$ python3 -q
>>> import numpy as np
>>> np.set_printoptions(precision=1, suppress=True, linewidth=140, legacy="1.25")
>>> def rd(a):
...     return np.round(a, 1) + 0
... 
>>> mat = np.loadtxt("mat.csv", delimiter=",")
>>> print(mat)
[[-3. -2. -9. -6.]
 [-3.  1. -9.  3.]
 [ 3.  2. -9. -6.]
 [ 3. -1. -9.  3.]]
>>> B = np.array([[-2, -2], [2, 1], [1, -2], [-1, -1]])
>>> np.linalg.matrix_rank(np.vstack([mat, B.T]))
4
>>> B.T @ mat.T
array([[ -1.,  -4.,  -5., -20.],
       [ 28.,  22.,  20.,   8.]])
>>> np.einsum("ij->j", mat)
array([  0.,   0., -36.,  -6.])
>>> np.vstack([mat, B.T]).shape
(6, 4)
>>> print(mat @ B)
[[ -1.  28.]
 [ -4.  22.]
 [ -5.  20.]
 [-20.   8.]]
>>> np.einsum("ik,kj->ij", mat, B)
array([[ -1.,  28.],
       [ -4.,  22.],
       [ -5.,  20.],
       [-20.,   8.]])
>>> f = np.array([1, 1])
>>> m1 = -1 * np.eye(2) + np.outer(f, f)
>>> m1
array([[0., 1.],
       [1., 0.]])
>>> # symmetric, so the eigenvalues are real
>>> ev, evecs = np.linalg.eigh(m1)
>>> ev
array([-1.,  1.])
>>> np.abs(evecs[:, -1]).round(6).argmax()
0
>>> rd(evecs @ np.diag(ev) @ evecs.T)
array([[0., 1.],
       [1., 0.]])
>>> ev.sum(), np.trace(m1)
(0.0, 0.0)
>>> print(rd(np.abs(evecs[:, -1])))
[0.7 0.7]
>>> rd(np.linalg.eigvalsh(m1 @ m1))
array([1., 1.])
>>> print(m1.reshape(-1, 2))
[[0. 1.]
 [1. 0.]]
>>> m1.reshape(2, 3)
Traceback (most recent call last):
  File "<python-input-24>", line 1, in <module>
    m1.reshape(2, 3)
    ~~~~~~~~~~^^^^^^
ValueError: cannot reshape array of size 4 into shape (2,3)
>>> T = m1.reshape(2, 2, -1)
>>> T[:, 0]
array([[0.],
       [1.]])
>>> np.einsum("ihd,jhd->hij", T, T).shape
(2, 2, 2)
>>> np.swapaxes(T, 1, 2)[1]
array([[1., 0.]])
>>> M = np.array([[0, 5, 12],
...     [0, 0, 0],
...     [2, 1, 0],
...     [0, 0, 0],
...     [0, 0, 0],
...     [16, 21, 8],
...     [6, 5, 0],
...     [6, 9, 4],
...     [0, 0, 0],
...     [12, 17, 8],
...     [0, 0, 0],
...     [0, 0, 0],
...     [0, 1, 4],
...     [0, 0, 0],
...     [8, 5, 0],
...     [0, 5, 8],
...     [0, 0, 4]])
>>> # row 3 repeats row 1
>>> f = np.array([4, 2, -3])
>>> np.convolve(M[9], f)
array([ 48,  92,  30, -35, -24])
>>> np.cross(M[9, :3], M[1, :3])
array([0, 0, 0])
>>> np.array([np.convolve(row, f, "same") for row in M])
array([[ 20,  58,   9],
       [  0,   0,   0],
       [  8,  -4,  -3],
       [  0,   0,   0],
       [  0,   0,   0],
       [116,  26, -47],
       [ 32,  -8, -15],
       [ 48,  16, -19],
       [  0,   0,   0],
       [ 92,  30, -35],
       [  0,   0,   0],
       [  0,   0,   0],
       [  4,  18,   5],
       [  0,   0,   0],
       [ 36, -14, -15],
       [ 20,  42,   1],
       [  0,  16,   8]])
